$ python -q
>>> import numpy as np
>>> np.set_printoptions(precision=2, suppress=True, linewidth=200)
>>> rnd = lambda a: np.round(a, 2) + 0
>>> J = np.loadtxt("arr.csv", delimiter=",")
>>> J
array([[ -1.36,  -8.12,   2.15,  -2.04,   2.34,  -0.32,  -5.39],
       [  5.  ,   1.65,  -4.19,   1.75,   1.64,  -5.46,   2.22],
       [ -0.23,   0.18,  -0.82,  -2.65,  -2.78,  -0.97,   1.65],
       [ -0.58,  -1.36,   1.01,  -4.59,  -2.38,  -1.65,   0.64],
       [ -0.83,   2.32,   0.24,  -2.88,   0.1 ,   2.43,   4.13],
       [ -6.63,   2.95,   1.28,   1.05,  -1.07,   1.63,  -3.6 ],
       [  2.94,  -0.35,  -3.63,   1.83,   6.2 ,   3.44,  -3.26],
       [  2.  , -10.14,  -0.57,   4.55,   0.63,  -3.29,   4.75],
       [-11.46,   0.8 ,   2.89,  -2.89,  -1.3 ,  -6.06,  -6.23],
       [ -2.87,  -3.65,   4.53,   1.79,   0.52,  -3.31,  -3.57],
       [  2.9 ,   4.33,  -1.37,   4.43,  -7.33,   6.97,  -6.64],
       [ -0.7 ,   4.89,  -3.24,   0.78,  -1.91,   5.02,   1.6 ],
       [  3.66,  -0.92,  -1.31,   2.83,   1.61,   2.11,   3.09],
       [  1.32,   1.63,  -7.39,  -0.52,  -1.88,   1.52,  -2.14]])
>>> cov = np.cov(J, rowvar=False)
>>> print(rnd(J.std(axis=0)))
[4.18 4.19 3.03 2.78 2.99 3.71 3.79]
>>> rnd(np.median(J, axis=0))
array([-0.4 ,  0.49, -0.7 ,  0.92, -0.49,  0.6 , -0.75])
>>> Ac = (J - J.mean(axis=0)) / J.std(axis=0)
>>> np.argwhere(np.abs(Ac) > 2)
array([[ 6,  4],
       [ 7,  1],
       [ 8,  0],
       [10,  4],
       [13,  2]])
>>> rnd(Ac.std(axis=0))
array([1., 1., 1., 1., 1., 1., 1.])
>>> coef = np.linalg.lstsq(np.delete(Ac, 1, axis=1), Ac[:, 1])[0]
>>> rnd(1 - np.var(Ac[:, 1] - np.delete(Ac, 1, axis=1) @ coef))
np.float64(0.53)
>>> rnd(coef)
array([-0.47, -0.55, -0.08, -0.28,  0.38,  0.04])
>>> lab = J[:, 4] > np.median(J[:, 4])
>>> r0 = J[lab].mean(axis=0) - J[~lab].mean(axis=0)
>>> ((J - J.mean(axis=0)) @ r0 > 0).astype(int)
array([1, 1, 0, 0, 0, 0, 1, 1, 0, 1, 0, 0, 1, 0])
>>> basis = J[[11, 1]].astype(float)
>>> for _ in range(6):
...     lab = np.linalg.norm(J[:, None] - basis, axis=-1).argmin(axis=1)
...     basis = np.array([J[lab == j].mean(axis=0) for j in range(2)])
... 
>>> lab
array([1, 1, 0, 0, 0, 0, 1, 1, 0, 1, 0, 0, 1, 0])
>>> print(rnd(basis))
[[-2.03  1.97 -0.92 -0.91 -2.32  1.11 -1.32]
 [ 1.56 -3.59 -0.5   1.78  2.16 -1.14 -0.36]]
>>> np.abs(basis[1] - basis[0]).argmax()
np.int64(1)
>>> d = np.linalg.norm(J[:, None] - J[None], axis=-1)
>>> print(d.mean(axis=1).argmax())
8
>>> rnd(d[:5, :5])
array([[ 0.  , 16.59, 12.47, 10.7 , 14.73],
       [16.59,  0.  , 10.01, 11.86, 11.99],
       [12.47, 10.01,  0.  ,  3.35,  5.67],
       [10.7 , 11.86,  3.35,  0.  ,  7.22],
       [14.73, 11.99,  5.67,  7.22,  0.  ]])
>>> np.unravel_index(d.round(6).argmax(), d.shape)
(np.int64(7), np.int64(10))
>>> M = np.load("block15.npy")
>>> print(M)
[[ 140    3   -3    0    1   -1    1]
 [  -1 -118   -2    0    2    2    2]
 [   1    2  143    1    3    3    3]
 [  -3   -3   -1 -143    2   -2   -2]
 [  -2    3    3   -3  -80   -2    0]
 [   3    3   -3    3   -1  163   -1]
 [   1    2   -1    1    1   -2 -119]]
>>> vec = np.array([0, 2, 3, 3, 3, 3, 3])
>>> a = np.maximum(M @ vec, 0)
>>> print(np.flatnonzero(a > 1e-9))
[2 5]
>>> print(np.maximum(M @ vec, 0) - np.maximum(-M @ vec, 0))
[   0 -224  463 -444 -240  489 -356]
>>> np.maximum(M @ (3 * vec), 0)
array([   0,    0, 1389,    0,    0, 1467,    0])
>>> M.T @ a
array([ 1930,  2393, 64742,  1930,   900, 81096,   900])
>>> np.tanh(M @ vec)
array([ 0., -1.,  1., -1., -1.,  1., -1.])
